$ ipython --no-banner

In [1]: import numpy as np

In [2]: np.set_printoptions(precision=3, suppress=True, linewidth=200)

In [3]: C = np.array([[-4, 1, -2, 0, 1, 3, 2, 5, 1, 2],
   ...:     [3, 1, 0, 1, 5, -5, 4, -3, -5, -4],
   ...:     [-5, 5, 0, -2, -3, 1, 4, 1, 0, 1],
   ...:     [2, -3, 1, -1, -1, 0, 2, 4, -3, 3],
   ...:     [2, 3, -3, -4, 3, -3, 5, -5, 5, 1],
   ...:     [-3, -1, -4, 0, -2, -5, -4, -1, -3, -2],
   ...:     [-4, 2, -1, 3, 3, 1, 4, -3, -3, -2],
   ...:     [-2, 1, 0, 3, 0, 5, -4, 0, -4, 3],
   ...:     [0, -3, 2, 2, 3, 3, -4, -3, -4, 0],
   ...:     [3, -5, 1, 1, 4, 2, 2, 3, 3, -4]])

In [4]: rng = np.random.default_rng(222514)

In [5]: feats = (rng.random((24, 10)) < 0.25) @ C

In [6]: feats
Out[6]: 
array([[ -7,   9,  -5,  -6,   1,   1,  11,   1,   6,   4],
       [  1,  -1,  -6,  -5,   0,  -8,   3,  -2,  -1,   2],
       [ -4,  -1,   1,   5,   6,   4,   0,  -6,  -7,  -2],
       [ -4,  -2,   0,   2,   4,   6,  -2,   2,  -3,   2],
       [  1,   2,   0,   4,   5,   0,   0,  -3,  -9,  -1],
       [  3,   1,   0,   1,   5,  -5,   4,  -3,  -5,  -4],
       [  2,  -6,   3,   1,   2,   3,  -2,   1,  -7,   3],
       [ -7,  -1,  -4,   5,   0,   1,  -2,   0, -13,   2],
       [ -1,   2,   1,   3,   6,   3,   6,   1,  -6,  -4],
       [ -7,   0,  -6,   0,  -1,  -2,  -2,   4,  -2,   0],
       [ -9,   7,  -1,   1,   0,   2,   8,  -2,  -3,  -1],
       [  1,  -6,   1,   3,   6,   3,   8,   4,  -3,  -3],
       [ -1,  -7,  -1,   1,   0,  -2,  -6,   0, -10,   1],
       [  7,  -5,  -1,  -4,   6,  -1,   9,   2,   5,   0],
       [ -1,  -6,   0,   3,   4,  10,   2,  12,  -3,   4],
       [ -2,   0,   1,  -1,   1,   3,   6,   4,   3,  -3],
       [  5,   4,  -3,  -3,   8,  -8,   9,  -8,   0,  -3],
       [ -6,   3,  -1,   6,   3,   6,   0,  -3,  -7,   1],
       [  5,  -2,  -2,  -3,   7,  -1,   7,  -2,   8,  -3],
       [ -5,   9,  -3,  -3,   0,   3,   5,  -4,   1,   5],
       [ -4,  -5,  -5,   1,   3,   0,   0,   7,   1,  -4],
       [ -2,   0,   1,  -1,   1,   3,   6,   4,   3,  -3],
       [ -1,  -4,  -3,  -1,  -3,  -5,  -2,   3,  -6,   1],
       [ -2,   0,   1,  -1,   1,   3,   6,   4,   3,  -3]])

In [7]: # row 21 repeats row 15

In [8]: C = feats[[11, 22]].astype(float)

In [9]: for _ in range(7):
   ...:     lab = np.linalg.norm(feats[:, None] - C, axis=-1).argmin(axis=1)
   ...:     C = np.array([feats[lab == j].mean(axis=0) for j in range(2)])
   ...: 

In [10]: lab
Out[10]: array([0, 0, 1, 1, 1, 0, 1, 1, 0, 1, 0, 0, 1, 0, 1, 0, 0, 1, 0, 0, 1, 0, 1, 0])

In [11]: np.bincount(lab)
Out[11]: array([13, 11])

In [12]: J = np.abs(np.array([[1, 4, 5, 3, 1],
    ...:     [3, 2, 0, 2, 0],
    ...:     [3, 1, 0, 4, 1],
    ...:     [4, 4, 3, 4, 1],
    ...:     [4, 3, 1, 1, 3]])) + np.eye(5)

In [13]: J = J / J.sum(axis=1, keepdims=True)

In [14]: J
Out[14]: 
array([[0.133, 0.267, 0.333, 0.2  , 0.067],
       [0.375, 0.375, 0.   , 0.25 , 0.   ],
       [0.3  , 0.1  , 0.1  , 0.4  , 0.1  ],
       [0.235, 0.235, 0.176, 0.294, 0.059],
       [0.308, 0.231, 0.077, 0.077, 0.308]])

In [15]: # a transition matrix

In [16]: np.round(np.linalg.norm(J, 2), 3)
Out[16]: np.float64(1.056)

In [17]: J[1] @ J[0]
Out[17]: np.float64(0.2)

In [18]: np.round(np.linalg.norm(J) ** 2 / np.linalg.norm(J, 2) ** 2, 3)
Out[18]: np.float64(1.215)

In [19]: round(np.linalg.norm(J, "nuc"), 3)
Out[19]: np.float64(1.907)
